$ python -q
>>> import numpy as np
>>> import numpy.linalg as la
>>> np.set_printoptions(suppress=True, linewidth=120)
>>> M = np.loadtxt("out12.csv", delimiter=",")
>>> print(M)
[[-10.315 -14.12   -9.589  -0.688   0.337 -14.687 -14.74    5.694   2.995]
 [-10.996 -12.886 -12.138  -0.153   0.519 -14.636 -13.283   6.314   3.862]
 [-10.288 -15.114 -10.159   1.31   -0.522 -14.337 -16.58    4.628   5.009]
 [-10.371 -16.953  -9.009   1.01    0.076 -15.497 -15.582   4.062   4.417]
 [ -9.213 -15.564  -9.841  -0.106  -1.31  -16.51  -15.47    5.214   5.912]
 [-10.216 -13.354  -8.786   0.65   -0.317 -15.17  -15.582   5.385   4.405]
 [-10.995 -16.927 -11.249  -0.314   1.193 -17.521 -14.43    5.431   4.733]
 [-10.174 -15.81   -8.586  -0.142   1.374 -15.32  -14.392   5.343   4.451]
 [ -9.293 -14.569  -9.284  -0.266  -0.641 -14.469 -15.65    5.051   5.255]
 [-10.811 -13.969 -10.647   1.761  -1.597 -15.579 -16.548   5.624   7.483]
 [ -9.459 -13.142  -9.944  -0.782  -0.383 -15.117 -12.708   6.281   5.3  ]
 [ -9.543 -15.002 -10.146   0.891  -0.215 -14.886 -14.865   5.28    4.86 ]
 [ -9.963 -15.569  -8.988   1.71   -1.209 -14.975 -16.834   5.731   6.012]
 [-10.303 -16.703 -10.431   1.275   0.94  -14.248 -14.668   4.543   7.711]
 [-10.064 -13.403  -9.213  -0.969  -0.474 -14.468 -14.494   3.159   7.163]
 [ -9.968 -14.162  -8.27   -1.558   0.163 -14.511 -14.433   4.195   5.462]
 [-10.272 -15.451 -10.286   1.171  -0.926 -14.943 -16.61    5.315   5.858]
 [-11.884 -14.734 -10.527  -1.979   0.793 -13.908 -16.63    6.185   3.306]
 [-10.243 -15.72   -9.68   -1.899   0.279 -14.521 -13.604   6.201   5.974]
 [-10.123 -15.337 -11.35   -0.074  -1.199 -15.118 -16.407   5.448   4.954]
 [-10.417 -14.243 -10.814   1.564  -0.029 -12.907 -15.929   3.907   6.386]
 [-10.157 -15.345 -10.764  -1.289   0.542 -14.317 -15.904   4.778   5.342]
 [-10.451 -15.109 -10.468   0.743  -0.38  -14.788 -15.627   4.946   4.305]]
>>> U, sig, Vh = la.svd(M)
>>> np.argmax(sig[:-1] / (sig[1:] + 1e-6)) + 1
np.int64(1)
>>> M2 = U[:, :1] @ np.diag(sig[:1]) @ Vh[:1]
>>> print(round(float(la.norm(M - M2, 2)), 3), np.round(sig[1], 3))
7.326 7.326
>>> la.matrix_rank(M2)
np.int64(1)
>>> la.matrix_rank(M, rtol=0.05)
np.int64(1)
>>> print(np.round(la.norm(M - M2) / la.norm(M), 3))
0.087
>>> vec = np.array([1, -2, 3, -3, 3, -1, -1, -2, -3])
>>> h = np.maximum(M @ vec, 0)
>>> np.round(M.T @ h, 3)
array([-173.717, -256.852, -150.516,   -8.011,   11.942, -248.914, -248.94 ,   83.55 ,   71.9  ])
>>> h.round(3)
array([1.287, 0.   , 0.   , 3.41 , 0.   , 0.   , 0.523, 5.909, 0.   , 0.   , 0.   , 0.   , 0.   , 0.   , 0.   , 2.877,
       0.   , 2.569, 0.   , 0.   , 0.   , 0.   , 0.   ])
>>> np.round(np.tanh(M @ vec), 3)
array([ 0.858, -1.   , -1.   ,  0.998, -1.   , -1.   ,  0.48 ,  1.   , -1.   , -1.   , -1.   , -1.   , -1.   , -1.   ,
       -1.   ,  0.994, -1.   ,  0.988, -0.998, -1.   , -1.   , -0.926, -1.   ])
>>> np.count_nonzero(M)
np.int64(207)
>>> np.round(M.sum(axis=0), 3)
array([-235.519, -343.186, -230.169,    1.866,   -2.986, -342.433, -350.97 ,  118.715,  121.155])
>>> round(float(la.norm(M)), 3)
147.43
>>> M[23]
Traceback (most recent call last):
  File "<python-input-20>", line 1, in <module>
    M[23]
    ~^^^^
IndexError: index 23 is out of bounds for axis 0 with size 23
>>> la.matrix_rank(M)
np.int64(9)
>>> print(np.abs(M).max())
17.521
>>> M.shape
(23, 9)
>>> np.zeros(23, 9)
Traceback (most recent call last):
  File "<python-input-24>", line 1, in <module>
    np.zeros(23, 9)
    ~~~~~~~~^^^^^^^
TypeError: Cannot interpret '9' as a data type
>>> print(np.round(la.svd(M, compute_uv=False), 3))
[146.873   7.326   5.546   5.055   4.455   4.288   2.766   2.589   1.144]
